% ipython --no-banner

In [1]: import numpy as np

In [2]: import numpy.linalg as la

In [3]: np.set_printoptions(precision=3, suppress=True, linewidth=100)

In [4]: rnd = lambda a: np.round(a, 3) + 0

In [5]: J = np.loadtxt("m.csv", delimiter=",")

In [6]: J
Out[6]: 
array([[2., 1., 0., 0.],
       [0., 2., 1., 0.],
       [0., 0., 2., 1.],
       [0., 0., 0., 2.]])

In [7]: Y = np.inv(J)
AttributeError: module 'numpy' has no attribute 'inv'


In [8]: Y = la.inv(J)

In [9]: rnd(la.inv(Y))
Out[9]: 
array([[2., 1., 0., 0.],
       [0., 2., 1., 0.],
       [0., 0., 2., 1.],
       [0., 0., 0., 2.]])

In [10]: rnd(la.det(J) * Y)
Out[10]: 
array([[ 8., -4.,  2., -1.],
       [ 0.,  8., -4.,  2.],
       [ 0.,  0.,  8., -4.],
       [ 0.,  0.,  0.,  8.]])

In [11]: rnd(la.slogdet(J)[0])
Out[11]: np.float64(1.0)

In [12]: rnd(la.cond(J))
Out[12]: np.float64(2.271)

In [13]: rnd(la.det(J) * la.det(Y))
Out[13]: np.float64(1.0)

In [14]: rnd(Y)
Out[14]: 
array([[ 0.5  , -0.25 ,  0.125, -0.062],
       [ 0.   ,  0.5  , -0.25 ,  0.125],
       [ 0.   ,  0.   ,  0.5  , -0.25 ],
       [ 0.   ,  0.   ,  0.   ,  0.5  ]])

In [15]: def softmax(z):
    ...:     e = np.exp(z - z.max(axis=-1, keepdims=True))
    ...:     return e / e.sum(axis=-1, keepdims=True)
    ...: 

In [16]: rnd(softmax(10 * Y[1]))
Out[16]: array([0.007, 0.97 , 0.001, 0.023])

In [17]: rnd(softmax(Y[1]))
Out[17]: array([0.219, 0.362, 0.171, 0.248])

In [18]: rnd(softmax(Y).sum(axis=1))
Out[18]: array([1., 1., 1., 1.])

In [19]: rnd(softmax(Y[1] + 2))
Out[19]: array([0.219, 0.362, 0.171, 0.248])

In [20]: scores = Y @ Y.T / np.sqrt(4)

In [21]: rnd(softmax(scores + np.triu(np.full(scores.shape, -np.inf), 1)))
Out[21]: 
array([[1.   , 0.   , 0.   , 0.   ],
       [0.439, 0.561, 0.   , 0.   ],
       [0.332, 0.295, 0.373, 0.   ],
       [0.241, 0.252, 0.23 , 0.277]])

In [22]: A = np.load("sample13.npy")

In [23]: A
Out[23]: 
array([[ 2.901,  8.044,  5.948],
       [ 2.955,  7.902,  6.019],
       [ 2.923,  7.909,  5.926],
       [ 2.731,  8.   ,  5.97 ],
       [ 2.954,  8.174,  6.059],
       [ 2.99 ,  8.089,  5.94 ],
       [-7.035,  9.082,  4.041],
       [-6.981,  8.986,  4.109],
       [-7.042,  9.066,  4.019],
       [-6.805,  8.988,  3.882],
       [-6.752,  8.911,  3.976],
       [-7.164,  9.017,  3.904],
       [ 6.027, -0.985,  4.945],
       [ 6.018, -0.923,  5.089],
       [ 6.095, -0.932,  4.864],
       [ 6.136, -1.087,  5.002],
       [ 6.091, -1.11 ,  4.913],
       [ 5.955, -0.956,  5.046]])

In [24]: d = la.norm(A[:, None] - A[None], axis=-1)

In [25]: d.shape
Out[25]: (18, 18)

In [26]: (d + 1e9 * np.eye(18)).round(6).argmin(axis=1)
Out[26]: array([ 5,  2,  1,  0,  5,  0,  8,  6,  6, 10,  9,  8, 14, 17, 12, 16, 15, 13])

In [27]: d.mean(axis=1).argmax()
Out[27]: np.int64(11)

In [28]: np.flatnonzero(d[7] < d.mean() / 2)
Out[28]: array([ 6,  7,  8,  9, 10, 11])

In [29]: d[7].round(6).argsort(kind="stable")[:4]
Out[29]: array([ 7,  6,  8, 10])

In [30]: np.unravel_index(d.round(6).argmax(), d.shape)
Out[30]: (np.int64(11), np.int64(15))
